$ python -q
>>> import numpy as np
>>> np.set_printoptions(suppress=True, linewidth=100)
>>> feats = np.load("x.npy")
>>> print(feats)
[[ 0  0  0]
 [ 0  0  0]
 [ 0  0  0]
 [ 2  0  1]
 [ 2 -2  0]
 [ 0  0  0]
 [-1  1 -1]
 [ 2  0  1]
 [-1  1 -1]
 [ 0  0  0]
 [-1  1 -1]
 [ 1 -1 -1]
 [ 2 -2  0]
 [ 2  0  1]
 [ 2 -2  0]
 [ 0  0  0]
 [ 0  0  0]
 [ 0  0  0]
 [ 1 -1 -1]
 [ 2  0  1]
 [ 2 -2  0]]
>>> # row 1 repeats row 0
>>> P = feats @ np.linalg.solve(feats.T @ feats, feats.T)
>>> print(np.round(np.linalg.eigvalsh(P), 3) + 0)
[0. 0. 0. 0. 0. 0. 0. 0. 0. 0. 0. 0. 0. 0. 0. 0. 0. 0. 1. 1. 1.]
>>> print(np.linalg.matrix_rank(np.eye(21) - P))
18
>>> print(np.round(np.diag(P), 3))
[0.    0.    0.    0.25  0.192 0.    0.231 0.25  0.231 0.    0.231 0.269 0.192 0.25  0.192 0.
 0.    0.    0.269 0.25  0.192]
>>> M2 = np.array([[0, -2, -1], [-3, 0, 0], [-3, -2, 3]])
>>> print(np.vstack([feats, M2.T]).shape)
(24, 3)
>>> M2 @ feats
Traceback (most recent call last):
  File "<python-input-11>", line 1, in <module>
    M2 @ feats
    ~~~^~~~~~~
ValueError: matmul: Input operand 1 has a mismatch in its core dimension 0, with gufunc signature (n?,k),(k,m?)->(n?,m?) (size 21 is different from 3)
>>> print(np.einsum("ij,ij->i", feats, feats))
[0 0 0 5 8 0 3 5 3 0 3 3 8 5 8 0 0 0 3 5 8]
>>> M2 = np.array([[3, 2], [1, -2]])
>>> X = np.block([[np.zeros((2, 2)), M2], [M2.T, np.zeros((2, 2))]])
>>> print(X)
[[ 0.  0.  3.  2.]
 [ 0.  0.  1. -2.]
 [ 3.  1.  0.  0.]
 [ 2. -2.  0.  0.]]
>>> # symmetric
>>> print(X.reshape(-1, 2))
[[ 0.  0.]
 [ 3.  2.]
 [ 0.  0.]
 [ 1. -2.]
 [ 3.  1.]
 [ 0.  0.]
 [ 2. -2.]
 [ 0.  0.]]
>>> print(X.ravel(order="F"))
[ 0.  0.  3.  2.  0.  0.  1. -2.  3.  1.  0.  0.  2. -2.  0.  0.]
>>> print(X.reshape(2, -1))
[[ 0.  0.  3.  2.  0.  0.  1. -2.]
 [ 3.  1.  0.  0.  2. -2.  0.  0.]]
>>> t3 = X.reshape(4, 2, -1)
>>> print(np.einsum("ihd,ihd->ih", t3, t3))
[[ 0. 13.]
 [ 0.  5.]
 [10.  0.]
 [ 8.  0.]]
>>> print(np.einsum("ihd,jhd->hij", t3, t3).shape)
(2, 4, 4)
>>> print(np.swapaxes(t3, 1, 2)[3])
[[ 2.  0.]
 [-2.  0.]]
>>> print(t3.shape)
(4, 2, 2)
>>> print(t3[:, 0])
[[ 0.  0.]
 [ 0.  0.]
 [ 3.  1.]
 [ 2. -2.]]
>>> M2 = X / np.sqrt((X ** 2).mean(axis=1, keepdims=True))
>>> print(np.linalg.matrix_rank(M2) == np.linalg.matrix_rank(X))
True
>>> print(np.linalg.matrix_rank(X - X.mean(axis=1, keepdims=True)))
3
>>> m1 = np.load("test6.npy")
>>> print(m1)
[[ 1.  0.  0.  0.]
 [ 0.  0.  1.  0.]
 [ 0. -1.  0.  0.]
 [ 0.  0.  0.  1.]]
>>> # keeps lengths
>>> x0 = np.array([2, 4, 0, 4])
>>> target = m1 @ x0
>>> c, lr = np.zeros(4), 1 / np.linalg.norm(m1, 2) ** 2
>>> for i in range(25):
...     c -= lr * m1.T @ (m1 @ c - target)
...     if i % 5 == 0: print(i, round(np.linalg.norm(m1 @ c - target), 3))
... 
0 0.0
5 0.0
10 0.0
15 0.0
20 0.0
>>> print(round(float(np.linalg.cond(m1)), 3))
1.0
>>> P = np.triu(np.array([[1, 3, -2, 0], [-2, 0, -5, 0], [1, -5, 2, 3], [1, -4, 0, -5]]), 1) + np.eye(4)
>>> M2 = P @ m1 @ np.linalg.inv(P)
>>> print(np.linalg.matrix_rank(M2))
4
>>> print(np.round(np.linalg.det(M2), 3))
1.0
>>> q, R = np.linalg.qr(m1)
>>> print(q)
[[ 1.  0.  0.  0.]
 [-0.  0.  1.  0.]
 [-0.  1.  0.  0.]
 [-0. -0. -0.  1.]]
>>> print(q @ R)
[[ 1.  0.  0.  0.]
 [ 0.  0.  1.  0.]
 [ 0. -1.  0.  0.]
 [ 0.  0.  0.  1.]]
>>> print(R)
[[ 1.  0.  0.  0.]
 [ 0. -1.  0.  0.]
 [ 0.  0.  1.  0.]
 [ 0.  0.  0.  1.]]
>>> print(q.shape, R.shape)
(4, 4) (4, 4)
>>> print(abs(R[0, 0]), np.round(np.linalg.norm(m1[:, 0]), 3))
1.0 1.0
>>> print(np.allclose(R.T @ R, m1.T @ m1))
True
>>> print(np.trace(q @ q.T))
4.0
>>> print(np.flatnonzero(np.linalg.matrix_power((R != 0) + (R.T != 0) + np.eye(4), 4)[0]))
[0]
>>> print(np.round(np.linalg.det(R), 3))
-1.0
>>> print(R @ R)
[[1. 0. 0. 0.]
 [0. 1. 0. 0.]
 [0. 0. 1. 0.]
 [0. 0. 0. 1.]]
>>> x0 = np.array([3, 1, 0, 0])
>>> print(np.round(np.linalg.norm(x0), 3), round(float(np.linalg.norm(m1 @ x0)), 3))
3.162 3.162
>>> print(np.round(np.linalg.inv(m1), 3))
[[ 1.  0.  0.  0.]
 [-0. -0. -1. -0.]
 [ 0.  1.  0.  0.]
 [ 0.  0.  0.  1.]]
>>> print(round(np.linalg.det(m1), 3))
1.0
>>> print(m1.T @ (m1 @ x0))
[3. 1. 0. 0.]
>>> K = np.loadtxt("a.csv", delimiter=",")
>>> print(K)
[[ 1. -1.  1.]
 [ 1.  0.  0.]
 [ 1.  1.  1.]]
>>> q, vecs = np.linalg.qr(K[:, :2])[0], np.linalg.qr(K[:, 2:])[0]
>>> s = np.linalg.svd(q.T @ vecs, compute_uv=False)
>>> print(round(float(np.linalg.norm(q @ q.T - vecs @ vecs.T, 2)), 3))
1.0
>>> print(s.round(3))
[0.816]
>>> print(np.linalg.norm(K, axis=1).argmax())
0
>>> print(K[1] @ K[0])
1.0
>>> print(round(np.linalg.norm(K, "nuc"), 3))
4.212
>>> print(round(float(np.linalg.norm(K) ** 2 / np.linalg.norm(K, 2) ** 2), 3))
1.535
>>> print(np.round(np.linalg.norm(K[1], 1), 3), np.round(np.linalg.norm(K[1], np.inf), 3))
1.0 1.0
>>> print(np.round(np.linalg.norm(K, axis=1), 3))
[1.732 1.    1.732]
>>> print(round(np.linalg.norm(K, 1), 3), round(float(np.linalg.norm(K, np.inf)), 3))
3.0 3.0
